$ ipython --no-banner

In [1]: import numpy as np

In [2]: from numpy import linalg as LA

In [3]: np.set_printoptions(precision=4, suppress=True, linewidth=200, floatmode="fixed")

In [4]: E = np.loadtxt("run17.csv", delimiter=",")

In [5]: E
Out[5]: 
array([[ 4.4257,  6.6002, -1.2998, -5.6047],
       [ 1.5879,  0.7018, -0.6131, -0.9543],
       [ 3.1835,  3.3127,  1.3002, -1.1452],
       [ 3.5561,  5.9264, -0.6282, -4.3149],
       [ 2.1458,  3.3851, -1.0325, -3.7937],
       [ 4.1204,  3.3023,  1.6752, -2.4533],
       [ 5.7763,  6.7538,  0.0276, -5.3022],
       [ 4.8734,  8.0330, -1.7534, -6.4155],
       [ 1.2186,  2.2408, -0.3663, -1.5387],
       [ 4.9307,  6.5091, -1.4679, -5.7983],
       [ 1.4170,  1.5949,  0.2233, -0.2222],
       [ 4.7214,  5.8424,  0.1680, -3.1505],
       [ 2.1667,  5.5016, -2.7272, -4.8402],
       [ 5.7097,  6.5974,  0.2683, -5.0806],
       [ 4.9027,  7.8276, -1.5153, -5.8637],
       [ 4.1768,  7.3871, -2.9386, -7.2853],
       [ 3.1695,  6.3665, -3.0560, -6.1923],
       [ 0.5772,  1.4849, -1.4023, -1.7035],
       [ 2.0420,  2.5204,  1.0959, -1.5466]])

In [6]: rng = np.random.default_rng(39245)

In [7]: idx = rng.permutation(4)

In [8]: out = E[:, idx] * rng.choice([-1, 1], 4)

In [9]: print(out)
[[ 4.4257  1.2998  6.6002  5.6047]
 [ 1.5879  0.6131  0.7018  0.9543]
 [ 3.1835 -1.3002  3.3127  1.1452]
 [ 3.5561  0.6282  5.9264  4.3149]
 [ 2.1458  1.0325  3.3851  3.7937]
 [ 4.1204 -1.6752  3.3023  2.4533]
 [ 5.7763 -0.0276  6.7538  5.3022]
 [ 4.8734  1.7534  8.0330  6.4155]
 [ 1.2186  0.3663  2.2408  1.5387]
 [ 4.9307  1.4679  6.5091  5.7983]
 [ 1.4170 -0.2233  1.5949  0.2222]
 [ 4.7214 -0.1680  5.8424  3.1505]
 [ 2.1667  2.7272  5.5016  4.8402]
 [ 5.7097 -0.2683  6.5974  5.0806]
 [ 4.9027  1.5153  7.8276  5.8637]
 [ 4.1768  2.9386  7.3871  7.2853]
 [ 3.1695  3.0560  6.3665  6.1923]
 [ 0.5772  1.4023  1.4849  1.7035]
 [ 2.0420 -1.0959  2.5204  1.5466]]

In [10]: Uu, _, VT = LA.svd(E.T @ out)

In [11]: idx
Out[11]: array([0, 2, 1, 3])

In [12]: print(np.round(Uu @ VT, 4) + 0)
[[ 1.0000  0.0000  0.0000  0.0000]
 [ 0.0000  0.0000  1.0000  0.0000]
 [ 0.0000 -1.0000  0.0000  0.0000]
 [ 0.0000  0.0000  0.0000 -1.0000]]

In [13]: Xs = E - E.mean(axis=0)

In [14]: V = LA.svd(Xs)[2][:1]

In [15]: out = Xs - Xs @ V.T @ V

In [16]: np.cov(Xs @ V.T, rowvar=False)
Out[16]: array(12.2976)

In [17]: (Xs @ V.T).std(axis=0)
Out[17]: array([3.4133])

In [18]: out = np.c_[E[:, :2] @ np.array([[3, 4], [0, 2]]), np.array([3, -2, -2, 0, 3, 3, -1, 1, -1, 3, 2, 0, 2, 1, -2, 2, -3, -1, 1])]

In [19]: print(out)
[[13.2771 30.9032  3.0000]
 [ 4.7637  7.7552 -2.0000]
 [ 9.5505 19.3594 -2.0000]
 [10.6683 26.0772  0.0000]
 [ 6.4374 15.3534  3.0000]
 [12.3612 23.0862  3.0000]
 [17.3289 36.6128 -1.0000]
 [14.6202 35.5596  1.0000]
 [ 3.6558  9.3560 -1.0000]
 [14.7921 32.7410  3.0000]
 [ 4.2510  8.8578  2.0000]
 [14.1642 30.5704  0.0000]
 [ 6.5001 19.6700  2.0000]
 [17.1291 36.0336  1.0000]
 [14.7081 35.2660 -2.0000]
 [12.5304 31.4814  2.0000]
 [ 9.5085 25.4110 -3.0000]
 [ 1.7316  5.2786 -1.0000]
 [ 6.1260 13.2088  1.0000]]

In [20]: np.round(LA.norm(out - E @ LA.lstsq(E, out)[0], axis=0), 4) + 0
Out[20]: array([0.0000, 0.0000, 7.5784])

In [21]: print(LA.matrix_rank(out))
3

In [22]: LA.norm(LA.qr(E)[0].T @ out, axis=0) ** 2 / ((out ** 2).sum(axis=0) + 1e-12)
Out[22]: array([1.0000, 1.0000, 0.2342])

In [23]: def softmax(z):
    ...:     e = np.exp(z - z.max(axis=-1, keepdims=True))
    ...:     return e / e.sum(axis=-1, keepdims=True)
    ...: 

In [24]: print(softmax(E).sum(axis=1))
[1.0000 1.0000 1.0000 1.0000 1.0000 1.0000 1.0000 1.0000 1.0000 1.0000 1.0000 1.0000 1.0000 1.0000 1.0000 1.0000 1.0000 1.0000 1.0000]

In [25]: scores = E @ E.T / np.sqrt(4)

In [26]: softmax(scores)[15] @ E
Out[26]: array([ 4.3613,  7.5553, -2.6223, -7.0486])

In [27]: print(softmax(scores).round(6).argmax(axis=1))
[ 7  7  7  7 15  7  7  7  7  7  7  7 15  7  7 15 15 15  7]

In [28]: proj = E @ LA.solve(E.T @ E, E.T)

In [29]: np.allclose(proj @ proj, proj)
Out[29]: True

In [30]: M = np.loadtxt("block2.csv", delimiter=",")

In [31]: M
Out[31]: 
array([[-0.2000, -1.5000,  0.1000,  1.3000,  1.0000],
       [ 1.7000,  1.6000, -0.2000, -0.6000,  0.5000],
       [ 0.4000, -1.3000, -1.1000, -1.1000, -0.4000],
       [ 0.2000, -0.6000,  1.3000, -0.5000, -0.6000],
       [ 0.0000,  0.5000,  1.6000,  1.2000, -0.9000],
       [ 1.4000, -0.4000, -1.0000,  2.3000,  0.1000]])

In [32]: q, r_ = LA.qr(M)

In [33]: np.round(abs(r_[0, 0]), 4), round(LA.norm(M[:, 0]), 4)
Out[33]: (np.float64(2.2561), np.float64(2.2561))

In [34]: np.abs(np.diag(r_))
Out[34]: array([2.2561, 2.5728, 2.2630, 2.9591, 1.3827])

In [35]: out = np.c_[M[:, :2] @ np.array([[7, 8], [3, 9]]), np.array([-3, -5, 5, 1, -2, -5])]

In [36]: out
Out[36]: 
array([[ -5.9000, -15.1000,  -3.0000],
       [ 16.7000,  28.0000,  -5.0000],
       [ -1.1000,  -8.5000,   5.0000],
       [ -0.4000,  -3.8000,   1.0000],
       [  1.5000,   4.5000,  -2.0000],
       [  8.6000,   7.6000,  -5.0000]])

In [37]: LA.matrix_rank(np.c_[M, out])
Out[37]: np.int64(6)

In [38]: LA.matrix_rank(out)
Out[38]: np.int64(3)

In [39]: np.round(LA.norm(M, 1), 4), round(LA.norm(M, np.inf), 4)
Out[39]: (np.float64(7.0), np.float64(5.2))

In [40]: print(LA.norm(M, axis=1).argmax())
5

In [41]: np.round(LA.norm(M[2], 1), 4), np.round(LA.norm(M[2], np.inf), 4)
Out[41]: (np.float64(4.3), np.float64(1.3))

In [42]: K = np.loadtxt("a.csv", delimiter=",")

In [43]: K
Out[43]: 
array([[  1.7868,   0.2947,   1.1928],
       [  5.9261,   4.0274,   9.7763],
       [  0.9032,  -5.5827,   3.1708],
       [  2.4505,  -0.0484,   3.2752],
       [  1.3074,  -7.3050,   5.5742],
       [  1.4682,   7.2863,  -4.9271],
       [  3.7721,   1.1004,   6.0479],
       [  0.8377,   2.7934,  -3.2914],
       [  0.0403,   1.9871,  -4.8794],
       [  4.2836,  13.5835,  -1.9079],
       [ -0.0540, -11.7143,   5.1372],
       [  3.0884,   8.8703,  -1.6597],
       [  0.1600,  -9.1451,   3.7989],
       [  1.9341,  -3.9790,   4.8030],
       [  2.8798,  -2.8798,   6.5793],
       [  2.3126,   5.3788,  -1.1744],
       [  1.5144, -10.5139,   8.5501],
       [  1.0122,  -2.9982,   1.5322],
       [  4.0292,   4.8143,   3.9696],
       [  3.0603,  -6.3772,   9.6986],
       [  1.1017,  -3.0927,   1.8492],
       [  1.4162,   1.5788,  -0.7897],
       [  2.8206,  -0.7043,   4.7849],
       [  4.0494,  13.6896,  -2.6314],
       [  1.9314, -12.2603,  11.0065],
       [  1.3024,   3.4904,  -2.5362]])

In [44]: proj = K @ LA.solve(K.T @ K, K.T)

In [45]: proj @ K[:, 1]
Out[45]: 
array([  0.2947,   4.0274,  -5.5827,  -0.0484,  -7.3050,   7.2863,   1.1004,   2.7934,   1.9871,  13.5835, -11.7143,   8.8703,  -9.1451,  -3.9790,  -2.8798,   5.3788, -10.5139,  -2.9982,   4.8143,
        -6.3772,  -3.0927,   1.5788,  -0.7043,  13.6896, -12.2603,   3.4904])

In [46]: LA.matrix_rank(np.eye(26) - proj)
Out[46]: np.int64(23)

In [47]: W0 = np.load("dump.npy")

In [48]: W0
Out[48]: 
array([[-2, -1,  6],
       [-1,  0,  4],
       [ 6,  4,  2]])

In [49]: out = np.array([[-5, 1, -5], [2, 3, -5], [3, 1, -1]])

In [50]: W0 @ out
Out[50]: 
array([[ 26,   1,   9],
       [ 17,   3,   1],
       [-16,  20, -52]])

In [51]: ev, V = LA.eig(W0)

In [52]: np.sort(LA.eigvals(W0 @ W0))
Out[52]: array([ 0.1001, 54.5632, 59.3367])

In [53]: np.sort(LA.eigvals(W0.T))
Out[53]: array([-7.7030,  0.3163,  7.3867])

In [54]: np.round(LA.norm(W0, 2) / LA.norm(W0), 4)
Out[54]: np.float64(0.7215)

In [55]: LA.matrix_rank(W0, rtol=0.1)
Out[55]: np.int64(2)

In [56]: feats = np.loadtxt("out0.csv", delimiter=",")

In [57]: feats
Out[57]: 
array([[ 3.0000, -3.0000],
       [ 2.0000, -2.0000],
       [-1.0000,  1.0000],
       [ 2.0000, -2.0000]])

In [58]: Uu, sigma, VT = LA.svd(feats)

In [59]: V = VT[:(sigma > 1e-8).sum()]

In [60]: vec = feats[1] + 4 * feats[3] + rng.integers(2) * np.eye(2)[1]

In [61]: vec
Out[61]: array([10.0000, -9.0000])

In [62]: np.allclose(V.T @ V @ vec, vec)
Out[62]: False

In [63]: print(np.diag(V.T @ V))
[0.5000 0.5000]

In [64]: V.T @ V
Out[64]: 
array([[ 0.5000, -0.5000],
       [-0.5000,  0.5000]])

In [65]: np.round(np.trace(LA.pinv(feats) @ feats), 4)
Out[65]: np.float64(1.0)

In [66]: LA.lstsq(feats[:-1].T, feats[-1])[2]
Out[66]: np.int32(1)

In [67]: feats @ LA.pinv(feats) @ feats
Out[67]: 
array([[ 3.0000, -3.0000],
       [ 2.0000, -2.0000],
       [-1.0000,  1.0000],
       [ 2.0000, -2.0000]])

In [68]: rk = LA.matrix_rank(feats)

In [69]: rk
Out[69]: np.int64(1)

In [70]: null = LA.svd(feats)[2][rk:].T

In [71]: null.shape
Out[71]: (2, 1)

In [72]: print(null[:, 0] / null[np.abs(null[:, 0]).round(6).argmax(), 0])
[1.0000 1.0000]

In [73]: print(LA.cond(feats) > 100)
True

In [74]: np.argsort(-LA.norm(feats, axis=0).round(6), kind="stable")[:3]
Out[74]: array([0, 1])

In [75]: LA.matrix_rank(feats, rtol=0.1)
Out[75]: np.int64(1)

In [76]: print([round(float(x), 4) for x in LA.svd(feats, compute_uv=False)[:3]])
[6.0, 0.0]

In [77]: A = np.loadtxt("m.csv", delimiter=",")

In [78]: A
Out[78]: 
array([[5.0000, 3.0000, 5.0000, 3.0000, 5.0000, 3.0000],
       [0.0000, 2.0000, 0.0000, 2.0000, 0.0000, 2.0000],
       [2.0000, 3.0000, 2.0000, 3.0000, 2.0000, 3.0000],
       [5.0000, 3.0000, 5.0000, 3.0000, 5.0000, 3.0000],
       [0.0000, 2.0000, 0.0000, 2.0000, 0.0000, 2.0000],
       [2.0000, 3.0000, 2.0000, 3.0000, 2.0000, 3.0000]])

In [79]: # row 3 repeats row 0

In [80]: Uu, sigma, VT = LA.svd(A)

In [81]: V = VT[:(sigma > 1e-8).sum()]

In [82]: vec = A[1] + -1 * A[4] + rng.integers(2) * np.eye(6)[4]

In [83]: vec
Out[83]: array([0.0000, 0.0000, 0.0000, 0.0000, 0.0000, 0.0000])

In [84]: print(np.round(V.T @ V, 4) + 0)
[[0.3333 0.0000 0.3333 0.0000 0.3333 0.0000]
 [0.0000 0.3333 0.0000 0.3333 0.0000 0.3333]
 [0.3333 0.0000 0.3333 0.0000 0.3333 0.0000]
 [0.0000 0.3333 0.0000 0.3333 0.0000 0.3333]
 [0.3333 0.0000 0.3333 0.0000 0.3333 0.0000]
 [0.0000 0.3333 0.0000 0.3333 0.0000 0.3333]]

In [85]: np.diag(V.T @ V)
Out[85]: array([0.3333, 0.3333, 0.3333, 0.3333, 0.3333, 0.3333])

In [86]: (A - A.T) / 2
Out[86]: 
array([[ 0.0000,  1.5000,  1.5000, -1.0000,  2.5000,  0.5000],
       [-1.5000,  0.0000, -1.5000, -0.5000, -1.0000, -0.5000],
       [-1.5000,  1.5000,  0.0000, -1.0000,  1.0000,  0.5000],
       [ 1.0000,  0.5000,  1.0000,  0.0000,  1.5000,  0.0000],
       [-2.5000,  1.0000, -1.0000, -1.5000,  0.0000,  0.0000],
       [-0.5000,  0.5000, -0.5000,  0.0000,  0.0000,  0.0000]])

In [87]: A @ A
Out[87]: 
array([[56.0000, 64.0000, 56.0000, 64.0000, 56.0000, 64.0000],
       [14.0000, 16.0000, 14.0000, 16.0000, 14.0000, 16.0000],
       [35.0000, 40.0000, 35.0000, 40.0000, 35.0000, 40.0000],
       [56.0000, 64.0000, 56.0000, 64.0000, 56.0000, 64.0000],
       [14.0000, 16.0000, 14.0000, 16.0000, 14.0000, 16.0000],
       [35.0000, 40.0000, 35.0000, 40.0000, 35.0000, 40.0000]])

In [88]: print(np.allclose(A, A.T))
False

In [89]: A.inv()
AttributeError: 'numpy.ndarray' object has no attribute 'inv'


In [90]: np.allclose(A @ A.T, A.T @ A)
Out[90]: False

In [91]: print(LA.matrix_power(A, 3))
[[840.0000 960.0000 840.0000 960.0000 840.0000 960.0000]
 [210.0000 240.0000 210.0000 240.0000 210.0000 240.0000]
 [525.0000 600.0000 525.0000 600.0000 525.0000 600.0000]
 [840.0000 960.0000 840.0000 960.0000 840.0000 960.0000]
 [210.0000 240.0000 210.0000 240.0000 210.0000 240.0000]
 [525.0000 600.0000 525.0000 600.0000 525.0000 600.0000]]

In [92]: np.round(np.sort(np.abs(LA.eigvals(A))), 4) + 0
Out[92]: array([ 0.0000,  0.0000,  0.0000,  0.0000,  0.0000, 15.0000])
